In [1]: import numpy as np

In [2]: np.set_printoptions(precision=3, suppress=True, linewidth=120)

In [3]: rnd = lambda a: np.round(a, 3) + 0

In [4]: r0 = np.array([3, 2, 2]) + 0.5

In [5]: m1 = np.outer(r0, r0) / (r0 @ r0)

In [6]: rnd(m1)
Out[6]: 
array([[0.495, 0.354, 0.354],
       [0.354, 0.253, 0.253],
       [0.354, 0.253, 0.253]])

In [7]: rnd(np.sort(np.abs(np.linalg.eigvals(m1))))
Out[7]: array([0., 0., 1.])

In [8]: rnd(np.abs(np.linalg.eigvals(m1)).max())
Out[8]: np.float64(1.0)

In [9]: (m1 - m1.T) / 2
Out[9]: 
array([[0., 0., 0.],
       [0., 0., 0.],
       [0., 0., 0.]])

In [10]: rnd((m1 + m1.T) / 2)
Out[10]: 
array([[0.495, 0.354, 0.354],
       [0.354, 0.253, 0.253],
       [0.354, 0.253, 0.253]])

In [11]: rnd(m1 @ m1)
Out[11]: 
array([[0.495, 0.354, 0.354],
       [0.354, 0.253, 0.253],
       [0.354, 0.253, 0.253]])

In [12]: rnd(np.linalg.det(m1))
Out[12]: np.float64(0.0)

In [13]: Uu, sig, vt = np.linalg.svd(m1)

In [14]: np.argmax(sig[:-1] / (sig[1:] + 1e-6)) + 1
Out[14]: np.int64(1)

In [15]: rnd(sig)
Out[15]: array([1., 0., 0.])

In [16]: out = Uu[:, :1] @ np.diag(sig[:1]) @ vt[:1]

In [17]: rnd(np.linalg.norm(m1 - out) / np.linalg.norm(m1))
Out[17]: np.float64(0.0)

In [18]: rnd(out)
Out[18]: 
array([[0.495, 0.354, 0.354],
       [0.354, 0.253, 0.253],
       [0.354, 0.253, 0.253]])

In [19]: P = np.triu(np.array([[2, 1, 1], [5, 1, 2], [5, 4, 1]]), 1) + np.eye(3)

In [20]: out = P @ m1 @ np.linalg.inv(P)

In [21]: rnd(np.linalg.det(out))
Out[21]: np.float64(0.0)

In [22]: np.linalg.matrix_rank(out)
Out[22]: np.int64(1)

In [23]: np.trace(out), np.trace(m1)
Out[23]: (np.float64(1.0), np.float64(1.0))

In [24]: r = np.linalg.matrix_rank(m1)

In [25]: r
Out[25]: np.int64(1)

In [26]: null = np.linalg.svd(m1)[2][r:].T

In [27]: [int(np.linalg.matrix_rank(m1[:, :j + 1])) for j in range(3)]
Out[27]: [1, 1, 1]

In [28]: np.allclose(m1 @ null, 0)
Out[28]: True

In [29]: Q, _ = np.linalg.qr(np.array([[0.7, -0.8, 0.0], [-0.9, 0.2, 1.4], [0.1, -0.4, 0.9]]))

In [30]: evals = np.array([0, 3, 2])

In [31]: feats = Q @ np.diag(evals) @ Q.T

In [32]: rnd(feats)
Out[32]: 
array([[1.643, 1.305, 0.241],
       [1.305, 1.064, 0.442],
       [0.241, 0.442, 2.293]])

In [33]: [round(float(x), 3) for x in np.linalg.svd(feats, compute_uv=False)[:3]]
Out[33]: [3.0, 2.0, 0.0]

In [34]: evals, evecs = np.linalg.eigh(feats)

In [35]: vec = np.array([0, 3, 2])

In [36]: rnd(np.abs(feats).sum(axis=1).max()), rnd(np.abs(evals).max())
Out[36]: (np.float64(3.188), np.float64(3.0))

In [37]: rnd(vec @ feats @ vec)
Out[37]: np.float64(24.05)

In [38]: (np.sign(evecs[:, -1].round(6)) == np.sign(evecs[0, -1].round(6))).astype(int)
Out[38]: array([1, 1, 1])

In [39]: rnd(vec @ feats @ vec / (vec @ vec)), rnd(evals[0]), rnd(evals[-1])
Out[39]: (np.float64(1.85), np.float64(0.0), np.float64(3.0))

In [40]: rnd(evecs * np.maximum(evals, 0) @ evecs.T)
Out[40]: 
array([[1.643, 1.305, 0.241],
       [1.305, 1.064, 0.442],
       [0.241, 0.442, 2.293]])

In [41]: rnd(np.linalg.eigvalsh(feats[1:, 1:]))
Out[41]: array([0.921, 2.436])

In [42]: rnd(evecs * np.abs(evals) @ evecs.T)
Out[42]: 
array([[1.643, 1.305, 0.241],
       [1.305, 1.064, 0.442],
       [0.241, 0.442, 2.293]])

In [43]: Uu, sig, vt = np.linalg.svd(feats)

In [44]: np.argmax(sig[:-1] / (sig[1:] + 1e-6)) + 1
Out[44]: np.int64(2)

In [45]: out = Uu[:, :2] @ np.diag(sig[:2]) @ vt[:2]

In [46]: rnd(np.linalg.norm(feats - out, 2)), rnd(sig[2])
Out[46]: (np.float64(0.0), np.float64(0.0))

In [47]: rnd(np.linalg.norm(feats - out) / np.linalg.norm(feats))
Out[47]: np.float64(0.0)

In [48]: rnd(np.linalg.det(feats.T))
Out[48]: np.float64(0.0)

In [49]: rnd(np.linalg.det(feats[::-1]))
Out[49]: np.float64(0.0)

In [50]: rnd(np.linalg.eigvals(feats).sum().real)
Out[50]: np.float64(5.0)

In [51]: Uu, sig, vt = np.linalg.svd(feats)

In [52]: evecs = vt[:(sig > 1e-8).sum()]

In [53]: rng = np.random.default_rng(32845)

In [54]: vec = feats[1] + -3 * feats[0] + rng.integers(2) * np.eye(3)[0]

In [55]: rnd(vec)
Out[55]: array([-2.624, -2.85 , -0.28 ])

In [56]: np.allclose(evecs.T @ evecs @ vec, vec)
Out[56]: False

In [57]: np.linalg.matrix_rank(np.vstack([feats, vec]))
Out[57]: np.int64(3)

In [58]: rnd(np.diag(evecs.T @ evecs))
Out[58]: array([0.626, 0.382, 0.992])

In [59]: rnd(np.linalg.norm(vec - evecs.T @ evecs @ vec))
Out[59]: np.float64(0.612)

In [60]: J = np.array([[3, 1, 3, -3], [-2, -3, 0, -2], [2, -2, 1, -3], [0, 2, 3, 1]])

In [61]: J[:, 3] = 5 * J[:, 2]

In [62]: J
Out[62]: 
array([[ 3,  1,  3, 15],
       [-2, -3,  0,  0],
       [ 2, -2,  1,  5],
       [ 0,  2,  3, 15]])

In [63]: r = np.linalg.matrix_rank(J)

In [64]: r
Out[64]: np.int64(3)

In [65]: null = np.linalg.svd(J)[2][r:].T

In [66]: [int(np.linalg.matrix_rank(J[:, :j + 1])) for j in range(4)]
Out[66]: [1, 2, 3, 3]

In [67]: np.linalg.matrix_rank(J.T @ J), np.linalg.matrix_rank(J @ J.T)
Out[67]: (np.int64(3), np.int64(3))

In [68]: M = np.load("data.npy")

In [69]: M
Out[69]: 
array([[-1, -1, -1, -1],
       [-1, -2, -2, -2],
       [-1, -2, -3, -3],
       [-1, -2, -3, -4]])

In [70]: out = np.linalg.invert(M)
---------------------------------------------------------------------------
AttributeError                            Traceback (most recent call last)
Cell In[70], line 1
----> 1 out = np.linalg.invert(M)

AttributeError: module 'numpy.linalg' has no attribute 'invert'

In [71]: out = np.linalg.inv(M)

In [72]: rnd(np.linalg.slogdet(M)[0])
Out[72]: np.float64(1.0)

In [73]: rnd(np.linalg.inv(out))
Out[73]: 
array([[-1., -1., -1., -1.],
       [-1., -2., -2., -2.],
       [-1., -2., -3., -3.],
       [-1., -2., -3., -4.]])

In [74]: rnd(np.linalg.cond(M))
Out[74]: np.float64(29.284)

In [75]: rnd(np.linalg.det(M) * np.linalg.det(out))
Out[75]: np.float64(1.0)

In [76]: F = np.load("dump.npy")

In [77]: F
Out[77]: 
array([[ 0,  0, -1, -1],
       [ 2,  1, -1,  1],
       [ 0,  0, -1, -1],
       [ 0,  1,  2, -2]])

In [78]: T = np.stack([F, -1 * F, F[::-1]])

In [79]: T.sum(axis=0)
Out[79]: 
array([[ 0,  1,  2, -2],
       [ 0,  0, -1, -1],
       [ 2,  1, -1,  1],
       [ 0,  0, -1, -1]])

In [80]: np.einsum("bij,cij->bc", T, T)
Out[80]: 
array([[ 20, -20,   0],
       [-20,  20,   0],
       [  0,   0,  20]])

In [81]: np.linalg.matrix_rank(T.reshape(3, -1))
Out[81]: np.int64(2)

In [82]: (T @ F.T).shape
Out[82]: (3, 4, 4)

In [83]: rnd(F @ np.linalg.pinv(F) @ F)
Out[83]: 
array([[ 0.,  0., -1., -1.],
       [ 2.,  1., -1.,  1.],
       [ 0.,  0., -1., -1.],
       [ 0.,  1.,  2., -2.]])

In [84]: np.unique(F.round(6), axis=0).shape
Out[84]: (3, 4)

In [85]: np.allclose(F[:-1].T @ np.linalg.lstsq(F[:-1].T, F[-1])[0], F[-1])
Out[85]: False

In [86]: np.abs(np.diag(np.linalg.qr(F)[1])) > 1e-9
Out[86]: array([ True,  True,  True, False])

In [87]: r = np.linalg.matrix_rank(F)

In [88]: r
Out[88]: np.int64(3)

In [89]: null = np.linalg.svd(F)[2][r:].T

In [90]: np.allclose(F @ null, 0)
Out[90]: True

In [91]: rnd(null @ null.T)
Out[91]: 
array([[ 0.333, -0.444,  0.111, -0.111],
       [-0.444,  0.593, -0.148,  0.148],
       [ 0.111, -0.148,  0.037, -0.037],
       [-0.111,  0.148, -0.037,  0.037]])

In [92]: [int(np.linalg.matrix_rank(F[:i])) for i in range(1, len(F) + 1)]
Out[92]: [1, 2, 2, 3]

In [93]: rnd(F @ null)
Out[93]: 
array([[0.],
       [0.],
       [0.],
       [0.]])

In [94]: Q, _ = np.linalg.qr(np.array([[0.9, 0.1, 0.5], [-0.6, 0.7, -0.8], [-0.6, -0.6, -2.1]]))

In [95]: E = -2 * Q

In [96]: rnd(E)
Out[96]: 
array([[ 1.455,  0.178, -1.36 ],
       [-0.97 ,  1.536, -0.837],
       [-0.97 , -1.269, -1.203]])

In [97]: Q = E.astype(float).copy()

In [98]: for j in range(3):
    ...:     Q[:, j] -= Q[:, :j] @ (Q[:, :j].T @ Q[:, j])
    ...:     Q[:, j] /= np.linalg.norm(Q[:, j])
    ...: 

In [99]: rnd(Q.T @ E)
Out[99]: 
array([[2., 0., 0.],
       [0., 2., 0.],
       [0., 0., 2.]])

In [100]: cov = E.T @ E

In [101]: np.linalg.matrix_rank(cov)
Out[101]: np.int64(3)

In [102]: rnd(np.diag(cov))
Out[102]: array([4., 4., 4.])

In [103]: rnd(np.linalg.svd(E, compute_uv=False) ** 2)
Out[103]: array([4., 4., 4.])

In [104]: rnd(cov)
Out[104]: 
array([[4., 0., 0.],
       [0., 4., 0.],
       [0., 0., 4.]])

In [105]: rnd(E @ E.T)
Out[105]: 
array([[4., 0., 0.],
       [0., 4., 0.],
       [0., 0., 4.]])

In [106]: rnd(np.linalg.norm(E, axis=0))
Out[106]: array([2., 2., 2.])

In [107]: out = np.array([[0, -2], [-2, -2], [-1, 5]])

In [108]: rnd(out.T @ E.T)
Out[108]: 
array([[  1.005,  -2.234,   3.742],
       [-10.068,  -5.317,  -1.539]])

In [109]: rnd(np.einsum("ik,kj->ij", E, out))
Out[109]: 
array([[  1.005, -10.068],
       [ -2.234,  -5.317],
       [  3.742,  -1.539]])

In [110]: W0 = np.load("mat.npy")

In [111]: rnd(W0)
Out[111]: 
array([[-0.636, -0.545, -0.545],
       [-0.545,  0.818, -0.182],
       [-0.545, -0.182,  0.818]])

In [112]: out = np.linalg.inv(W0)

In [113]: rnd(np.linalg.slogdet(W0)[0])
Out[113]: np.float64(-1.0)

In [114]: np.allclose(out, W0.T)
Out[114]: True

In [115]: rnd(out)
Out[115]: 
array([[-0.636, -0.545, -0.545],
       [-0.545,  0.818, -0.182],
       [-0.545, -0.182,  0.818]])

In [116]: rnd(np.linalg.cond(W0))
Out[116]: np.float64(1.0)

In [117]: r0, g = out[0], out[2]

In [118]: r0 @ g
Out[118]: np.float64(0.0)

In [119]: pr = (r0 @ g) / (r0 @ r0) * r0

In [120]: np.linalg.matrix_rank(np.outer(r0, g))
Out[120]: np.int64(1)

In [121]: vec = np.array([2, -1, -1])

In [122]: [p for p in range(1, 25) if np.allclose(np.linalg.matrix_power(W0, p), np.eye(3))]
Out[122]: [2, 4, 6, 8, 10, 12, 14, 16, 18, 20, 22, 24]

In [123]: rnd(np.linalg.norm(vec)), rnd(np.linalg.norm(W0 @ vec))
Out[123]: (np.float64(2.449), np.float64(2.449))

In [124]: rnd(np.abs(np.linalg.eigvals(W0)))
Out[124]: array([1., 1., 1.])

In [125]: out = np.array([[-1, 3, 0], [3, 0, -3], [3, -3, -1]])

In [126]: rnd(np.einsum("ik,kj->ij", W0, out))
Out[126]: 
array([[-2.636, -0.273,  2.182],
       [ 2.455, -1.091, -2.273],
       [ 2.455, -4.091, -0.273]])

In [127]: rnd(out.T @ W0.T)
Out[127]: 
array([[-2.636,  2.455,  2.455],
       [-0.273, -1.091, -4.091],
       [ 2.182, -2.273, -0.273]])

In [128]: rnd(np.einsum("ik,kj->ji", W0, out))
Out[128]: 
array([[-2.636,  2.455,  2.455],
       [-0.273, -1.091, -4.091],
       [ 2.182, -2.273, -0.273]])

In [129]: np.vstack([W0, out.T]).shape
Out[129]: (6, 3)

In [130]: A = np.load("sample8.npy")

In [131]: A
Out[131]: 
array([[1., 0., 0.],
       [0., 1., 0.],
       [0., 0., 1.]])

In [132]: [int(np.linalg.matrix_rank(np.linalg.matrix_power(A, p))) for p in range(1, 4)]
Out[132]: [3, 3, 3]

In [133]: rnd(np.linalg.matrix_power(A - np.diag(np.diag(A)), 3))
Out[133]: 
array([[0., 0., 0.],
       [0., 0., 0.],
       [0., 0., 0.]])

In [134]: np.linalg.matrix_rank(A - A[0, 0] * np.eye(3))
Out[134]: np.int64(0)

In [135]: A @ A
Out[135]: 
array([[1., 0., 0.],
       [0., 1., 0.],
       [0., 0., 1.]])
